$ ipython --no-banner

In [1]: import numpy as np

In [2]: np.set_printoptions(suppress=True, linewidth=120)

In [3]: J = np.array([[-4, -6, 0, 0, 0, 7],
   ...:     [0, 4, 0, 0, 3, 0],
   ...:     [0, -6, 0, 0, 0, 0],
   ...:     [5, 0, 0, 0, 6, 0],
   ...:     [7, -3, 0, 0, 0, -2]])

In [4]: np.round(J @ np.linalg.pinv(J) @ J, 2) + 0
Out[4]: 
array([[-4., -6.,  0.,  0.,  0.,  7.],
       [ 0.,  4.,  0.,  0.,  3.,  0.],
       [ 0., -6.,  0.,  0.,  0.,  0.],
       [ 5.,  0.,  0.,  0.,  6.,  0.],
       [ 7., -3.,  0.,  0.,  0., -2.]])

In [5]: np.unique(J.round(6), axis=0).shape
Out[5]: (5, 6)

In [6]: np.abs(np.diag(np.linalg.qr(J)[1])) > 1e-9
Out[6]: array([ True,  True, False, False,  True])

In [7]: np.allclose(J[:-1].T @ np.linalg.lstsq(J[:-1].T, J[-1])[0], J[-1])
Out[7]: True

In [8]: B = J / np.linalg.norm(J, axis=1, keepdims=True)

In [9]: gram = B @ B.T

In [10]: np.argwhere(np.triu(np.abs(gram) > 0.95, 1))
Out[10]: array([], shape=(0, 2), dtype=int64)

In [11]: (np.abs(gram) > 0.9).astype(int)
Out[11]: 
array([[1, 0, 0, 0, 0],
       [0, 1, 0, 0, 0],
       [0, 0, 1, 0, 0],
       [0, 0, 0, 1, 0],
       [0, 0, 0, 0, 1]])

In [12]: print(np.round(np.linalg.norm(B, axis=1), 2))
[1. 1. 1. 1. 1.]

In [13]: (gram - 2 * np.eye(5)).round(6).argmax(axis=1)
Out[13]: array([2, 3, 0, 4, 3])

In [14]: gram.round(2)
Out[14]: 
array([[ 1.  , -0.48,  0.6 , -0.25, -0.3 ],
       [-0.48,  1.  , -0.8 ,  0.46, -0.3 ],
       [ 0.6 , -0.8 ,  1.  ,  0.  ,  0.38],
       [-0.25,  0.46,  0.  ,  1.  ,  0.57],
       [-0.3 , -0.3 ,  0.38,  0.57,  1.  ]])

In [15]: f, r1 = J[0], J[2]

In [16]: f @ f
Out[16]: np.int64(101)

In [17]: print(f @ r1)
36

In [18]: p = (f @ r1) / (f @ f) * f

In [19]: (r1 - p) @ f
Out[19]: np.float64(0.0)

In [20]: print(np.round(np.linalg.norm(f + r1) ** 2 + np.linalg.norm(f - r1) ** 2, 2))
274.0

In [21]: np.linalg.matrix_rank(np.outer(f, r1))
Out[21]: np.int64(1)

In [22]: p.round(2)
Out[22]: array([-1.43, -2.14,  0.  ,  0.  ,  0.  ,  2.5 ])

In [23]: np.round(r1 - p, 2)
Out[23]: array([ 1.43, -3.86,  0.  ,  0.  ,  0.  , -2.5 ])

In [24]: W0 = np.load("sample4.npy")

In [25]: W0.round(2)
Out[25]: 
array([[-0.98,  0.  ,  0.  , -0.17,  0.  ],
       [ 0.  ,  1.  ,  0.  ,  0.  ,  0.  ],
       [ 0.  ,  0.  ,  1.  ,  0.  ,  0.  ],
       [ 0.17,  0.  ,  0.  , -0.98,  0.  ],
       [ 0.  ,  0.  ,  0.  ,  0.  ,  1.  ]])

In [26]: # orthonormal columns

In [27]: f = np.array([-2, 1, -2])

In [28]: np.round(np.cross(W0[2, :3], W0[0, :3]), 2)
Out[28]: array([ 0.  , -0.98,  0.  ])

In [29]: np.polyval(f, W0[2])
Out[29]: array([-2., -2., -3., -2., -2.])

In [30]: np.round(np.correlate(W0[2], W0[0], "full"), 2)
Out[30]: array([ 0.  ,  0.  ,  0.  , -0.17,  0.  ,  0.  , -0.98,  0.  ,  0.  ])

In [31]: x = np.array([1, -3, 3, 3, -2])

In [32]: np.round(np.abs(np.linalg.eigvals(W0)), 2)
Out[32]: array([1., 1., 1., 1., 1.])

In [33]: np.round(np.sort(np.abs(np.degrees(np.angle(np.linalg.eigvals(W0))))), 2)
Out[33]: array([  0.,   0.,   0., 170., 170.])

In [34]: np.round(np.linalg.det(W0), 2)
Out[34]: np.float64(1.0)

In [35]: print(np.round(np.linalg.svd(W0, compute_uv=False), 2))
[1. 1. 1. 1. 1.]

In [36]: np.round(W0.T @ W0, 2) + 0
Out[36]: 
array([[1., 0., 0., 0., 0.],
       [0., 1., 0., 0., 0.],
       [0., 0., 1., 0., 0.],
       [0., 0., 0., 1., 0.],
       [0., 0., 0., 0., 1.]])

In [37]: np.round(np.linalg.norm(W0, axis=0), 2)
Out[37]: array([1., 1., 1., 1., 1.])

In [38]: rng = np.random.default_rng(757744)

In [39]: lab = rng.permutation(5)

In [40]: lab
Out[40]: array([3, 4, 1, 0, 2])

In [41]: B = W0[lab][:, lab]

In [42]: print(np.allclose(B, W0))
False

In [43]: round(float(np.linalg.det(B)), 2), round(float(np.linalg.det(W0[lab])), 2)
Out[43]: (1.0, -1.0)

In [44]: print(B.round(2))
[[-0.98  0.    0.    0.17  0.  ]
 [ 0.    1.    0.    0.    0.  ]
 [ 0.    0.    1.    0.    0.  ]
 [-0.17  0.    0.   -0.98  0.  ]
 [ 0.    0.    0.    0.    1.  ]]

In [45]: np.round(np.sort(np.abs(np.linalg.eigvals(B))), 2)
Out[45]: array([1., 1., 1., 1., 1.])

In [46]: np.round(np.diag(B), 2)
Out[46]: array([-0.98,  1.  ,  1.  , -0.98,  1.  ])

In [47]: print(round(float(np.trace(B)), 2))
1.03
